$ python -q
>>> import numpy as np
>>> from numpy import linalg as LA
>>> np.set_printoptions(suppress=True, linewidth=140)
>>> rnd = lambda a: np.round(a, 1) + 0
>>> f = np.array([-3, 3, 1, 3, 1, 2, 0]) + 0.5
>>> K = np.outer(f, f) / (f @ f)
>>> rnd(K)
array([[ 0.1, -0.2, -0.1, -0.2, -0.1, -0.1,  0. ],
       [-0.2,  0.3,  0.1,  0.3,  0.1,  0.2,  0. ],
       [-0.1,  0.1,  0.1,  0.1,  0.1,  0.1,  0. ],
       [-0.2,  0.3,  0.1,  0.3,  0.1,  0.2,  0. ],
       [-0.1,  0.1,  0.1,  0.1,  0.1,  0.1,  0. ],
       [-0.1,  0.2,  0.1,  0.2,  0.1,  0.1,  0. ],
       [ 0. ,  0. ,  0. ,  0. ,  0. ,  0. ,  0. ]])
>>> # rank 1
>>> rnd(LA.norm(K, 1)), rnd(LA.norm(K, np.inf))
(np.float64(1.3), np.float64(1.3))
>>> print(rnd(K[0] @ K[4]))
-0.1
>>> rnd(LA.norm(K[0], 1)), rnd(LA.norm(K[0], np.inf))
(np.float64(0.9), np.float64(0.2))
>>> rnd(LA.norm(K[0] - K[4]))
np.float64(0.6)
>>> rnd(LA.norm(K, axis=1))
array([0.4, 0.5, 0.2, 0.5, 0.2, 0.4, 0.1])
>>> rnd(LA.norm(K, "nuc"))
np.float64(1.0)
>>> rnd(np.sort(np.abs(LA.eigvals(K))))
array([0., 0., 0., 0., 0., 0., 1.])
>>> print(rnd(LA.matrix_power(K, 3)))
[[ 0.1 -0.2 -0.1 -0.2 -0.1 -0.1  0. ]
 [-0.2  0.3  0.1  0.3  0.1  0.2  0. ]
 [-0.1  0.1  0.1  0.1  0.1  0.1  0. ]
 [-0.2  0.3  0.1  0.3  0.1  0.2  0. ]
 [-0.1  0.1  0.1  0.1  0.1  0.1  0. ]
 [-0.1  0.2  0.1  0.2  0.1  0.1  0. ]
 [ 0.   0.   0.   0.   0.   0.   0. ]]
>>> rnd(K @ K)
array([[ 0.1, -0.2, -0.1, -0.2, -0.1, -0.1,  0. ],
       [-0.2,  0.3,  0.1,  0.3,  0.1,  0.2,  0. ],
       [-0.1,  0.1,  0.1,  0.1,  0.1,  0.1,  0. ],
       [-0.2,  0.3,  0.1,  0.3,  0.1,  0.2,  0. ],
       [-0.1,  0.1,  0.1,  0.1,  0.1,  0.1,  0. ],
       [-0.1,  0.2,  0.1,  0.2,  0.1,  0.1,  0. ],
       [ 0. ,  0. ,  0. ,  0. ,  0. ,  0. ,  0. ]])
>>> rnd(np.trace(K))
np.float64(1.0)
>>> rnd(np.abs(LA.eigvals(K)).max())
np.float64(1.0)
>>> print(np.argsort(-LA.norm(K, axis=0).round(6), kind="stable")[:3])
[1 3 0]
>>> [round(float(x), 1) for x in LA.svd(K, compute_uv=False)[:3]]
[1.0, 0.0, 0.0]
>>> x = np.array([-6, -1, 8, 0, -4, 1, 6])
>>> rnd(LA.eigvalsh(2 * K - np.eye(7)))
array([-1., -1., -1., -1., -1., -1.,  1.])
>>> print(rnd(np.trace(K)))
1.0
>>> rnd((x - K @ x) @ (K @ x))
np.float64(0.0)
>>> gram = K.T @ K
>>> (K @ K.T).shape
(7, 7)
>>> rnd(LA.eigvalsh(gram)[::-1])
array([1., 0., 0., 0., 0., 0., 0.])
>>> print(rnd(LA.svd(K, compute_uv=False) ** 2))
[1. 0. 0. 0. 0. 0. 0.]
>>> rnd(np.diag(gram))
array([0.1, 0.3, 0.1, 0.3, 0.1, 0.1, 0. ])
>>> data = np.load("a.npy")
>>> print(data)
[[-0.1  0.2 -0.1  0.  -0.1  0.1  0.1]
 [ 3.7 -3.6  2.2 -1.2  1.1 -1.3 -2.5]
 [ 0.4 -0.5  0.1 -0.3  0.2 -0.2 -0.2]
 [-2.3  2.2 -1.6  0.8 -0.8  0.8  1.5]
 [-4.   4.1 -2.7  1.2 -1.3  1.2  2.5]
 [ 2.2 -2.   1.6 -0.7  0.7 -0.6 -1.6]
 [-1.2  1.2 -0.8  0.3 -0.5  0.4  0.5]
 [ 1.4 -1.5  1.  -0.7  0.5 -0.6 -0.8]
 [ 0.5 -0.3  0.3 -0.1  0.2 -0.1 -0.3]
 [ 0.5 -0.6  0.1 -0.1  0.  -0.2 -0.4]
 [-0.2  0.  -0.1  0.2 -0.2  0.2  0.1]
 [-2.1  2.  -1.5  0.7 -0.7  0.6  1.4]
 [ 5.1 -5.5  3.5 -1.7  1.6 -1.8 -3.5]
 [ 2.  -1.9  1.2 -0.6  0.5 -0.7 -1.3]
 [-1.7  1.7 -1.3  0.6 -0.5  0.6  1.1]]
>>> r = LA.matrix_rank(K)
>>> r
np.int64(1)
>>> null = LA.svd(K)[2][r:].T
>>> np.allclose(K @ null, 0)
True
>>> LA.matrix_rank(K.T @ K), LA.matrix_rank(K @ K.T)
(np.int64(1), np.int64(1))
>>> null.shape
(7, 6)
>>> print(rnd(null @ null.T))
[[ 0.9  0.2  0.1  0.2  0.1  0.1  0. ]
 [ 0.2  0.7 -0.1 -0.3 -0.1 -0.2  0. ]
 [ 0.1 -0.1  0.9 -0.1 -0.1 -0.1  0. ]
 [ 0.2 -0.3 -0.1  0.7 -0.1 -0.2  0. ]
 [ 0.1 -0.1 -0.1 -0.1  0.9 -0.1  0. ]
 [ 0.1 -0.2 -0.1 -0.2 -0.1  0.9  0. ]
 [ 0.   0.   0.   0.   0.   0.   1. ]]
>>> th = np.radians(170)
>>> R = np.eye(7)
>>> R[0, 0] = R[3, 3] = np.cos(th)
>>> R[0, 3], R[3, 0] = -np.sin(th), np.sin(th)
>>> rnd(R)
array([[-1. ,  0. ,  0. , -0.2,  0. ,  0. ,  0. ],
       [ 0. ,  1. ,  0. ,  0. ,  0. ,  0. ,  0. ],
       [ 0. ,  0. ,  1. ,  0. ,  0. ,  0. ,  0. ],
       [ 0.2,  0. ,  0. , -1. ,  0. ,  0. ,  0. ],
       [ 0. ,  0. ,  0. ,  0. ,  1. ,  0. ,  0. ],
       [ 0. ,  0. ,  0. ,  0. ,  0. ,  1. ,  0. ],
       [ 0. ,  0. ,  0. ,  0. ,  0. ,  0. ,  1. ]])
>>> A2 = data @ R.T
>>> rnd(LA.det(R)), rnd(np.trace(R))
(np.float64(1.0), np.float64(3.0))
>>> q, V = LA.qr(data[:, :5])[0], LA.qr(data[:, 5:])[0]
>>> s = LA.svd(q.T @ V, compute_uv=False)
>>> rnd(LA.norm(q @ q.T - V @ V.T, 2))
np.float64(1.0)
>>> (s > 0.9).sum()
np.int64(1)
>>> rnd(np.degrees(np.arccos(s.clip(0, 1))))
array([ 2.5, 42.8])
>>> rnd(s)
array([1. , 0.7])
>>> U, s, Vh = LA.svd(K)
>>> rnd(s)
array([1., 0., 0., 0., 0., 0., 0.])
>>> A2 = U[:, :1] @ np.diag(s[:1]) @ Vh[:1]
>>> LA.matrix_rank(K, rtol=0.05)
np.int64(1)
>>> print(rnd(LA.norm(K - A2) / LA.norm(K)))
0.0
>>> U, s, Vh = LA.svd(data)
>>> np.argmax(s[:-1] / (s[1:] + 1e-6)) + 1
np.int64(1)
>>> A2 = U[:, :1] @ np.diag(s[:1]) @ Vh[:1]
>>> rnd(LA.norm(data - A2, 2)), rnd(s[1])
(np.float64(0.6), np.float64(0.6))
